$ ipython --no-banner

In [1]: import numpy as np

In [2]: import numpy.linalg as la

In [3]: np.set_printoptions(precision=1, suppress=True, linewidth=200)

In [4]: E = np.load("arr.npy")

In [5]: print(E)
[[-1  5  5  1 -1]
 [ 5 -3 -5 -2  2]
 [-2  0  5 -4  3]]

In [6]: W = np.array([[7, 3, 9, 6, -1],
   ...:     [7, 8, 4, -7, -8],
   ...:     [4, -2, 9, -9, -3],
   ...:     [0, -5, 1, 9, -8],
   ...:     [9, 8, 4, 9, 0]])

In [7]: coef = np.array([3, 1, 3, 1, 2])

In [8]: H = np.maximum(E @ W + coef, 0)

In [9]: print((H > 0).astype(int))
[[1 1 1 0 0]
 [1 1 0 1 1]
 [1 1 1 0 1]]

In [10]: cent = np.array([[3, -3, 3], [2, 3, 0], [2, -1, 3], [-1, -1, -2], [1, 0, 2]])

In [11]: print(W @ cent)
[[ 38 -27  34]
 [ 44   6  31]
 [ 32 -18  51]
 [-25 -25 -31]
 [ 42 -16  21]]

In [12]: print(H @ cent)
[[ 268 -137  294]
 [  56  -58  -45]
 [ 263  -59  264]]

In [13]: u, g = E[2], E[0]

In [14]: print(u @ u)
54

In [15]: print(u @ g)
20

In [16]: p = (u @ g) / (u @ u) * u

In [17]: print(np.outer(u, g))
[[  2 -10 -10  -2   2]
 [  0   0   0   0   0]
 [ -5  25  25   5  -5]
 [  4 -20 -20  -4   4]
 [ -3  15  15   3  -3]]

In [18]: print(la.matrix_rank(np.outer(u, g)))
1

In [19]: print(np.round(la.norm(u + g) ** 2 + la.norm(u - g) ** 2, 1))
214.0

In [20]: print(p)
[-0.7  0.   1.9 -1.5  1.1]

In [21]: B = np.array([[-3, 8, 8, -9, 6],
    ...:     [-6, 9, -5, 4, -4],
    ...:     [-3, 6, -5, 8, -7],
    ...:     [-1, 1, 4, -7, 4],
    ...:     [-5, 5, 6, -8, -9]])

In [22]: A = B - B.T

In [23]: print(A)
[[  0  14  11  -8  11]
 [-14   0 -11   3  -9]
 [-11  11   0   4 -13]
 [  8  -3  -4   0  12]
 [-11   9  13 -12   0]]

In [24]: t = np.radians(90)

In [25]: r_ = np.eye(5)

In [26]: r_[0, 0] = r_[3, 3] = np.cos(t)

In [27]: r_[0, 3], r_[3, 0] = -np.sin(t), np.sin(t)

In [28]: print(r_.round(1) + 0)
[[ 0.  0.  0. -1.  0.]
 [ 0.  1.  0.  0.  0.]
 [ 0.  0.  1.  0.  0.]
 [ 1.  0.  0.  0.  0.]
 [ 0.  0.  0.  0.  1.]]

In [29]: B = A @ r_.T

In [30]: print(B.round(1) + 0)
[[  8.  14.  11.   0.  11.]
 [ -3.   0. -11. -14.  -9.]
 [ -4.  11.   0. -11. -13.]
 [  0.  -3.  -4.   8.  12.]
 [ 12.   9.  13. -11.   0.]]

In [31]: print(round(float(la.det(r_)), 1), np.trace(r_))
1.0 3.0

In [32]: print(np.allclose(la.norm(A, axis=1), la.norm(B, axis=1)))
True

In [33]: print(np.round(la.svd(A, compute_uv=False), 1) + 0, np.round(la.svd(B, compute_uv=False), 1) + 0)
[30.7 30.7  9.9  9.9  0. ] [30.7 30.7  9.9  9.9  0. ]

In [34]: rk = la.matrix_rank(A)

In [35]: print(rk)
4

In [36]: N = la.svd(A)[2][rk:].T

In [37]: print([int(la.matrix_rank(A[:, :j + 1])) for j in range(5)])
[1, 2, 3, 4, 4]

In [38]: print(N.shape)
(5, 1)

In [39]: print(N[:, 0] / N[np.abs(N[:, 0]).round(6).argmax(), 0])
[-0.6 -0.4  0.6  1.   0.5]

In [40]: print(np.allclose(A @ N, 0))
True

In [41]: def softmax(z):
    ...:     e = np.exp(z - z.max(axis=-1, keepdims=True))
    ...:     return e / e.sum(axis=-1, keepdims=True)
    ...: 

In [42]: print(softmax(E).sum(axis=1))
[1. 1. 1.]

In [43]: print(np.round(softmax(E[0] + -1), 1) + 0)
[0.  0.5 0.5 0.  0. ]

In [44]: att = E @ E.T / np.sqrt(5)

In [45]: print(softmax(att).round(6).argmax(axis=1))
[0 1 2]
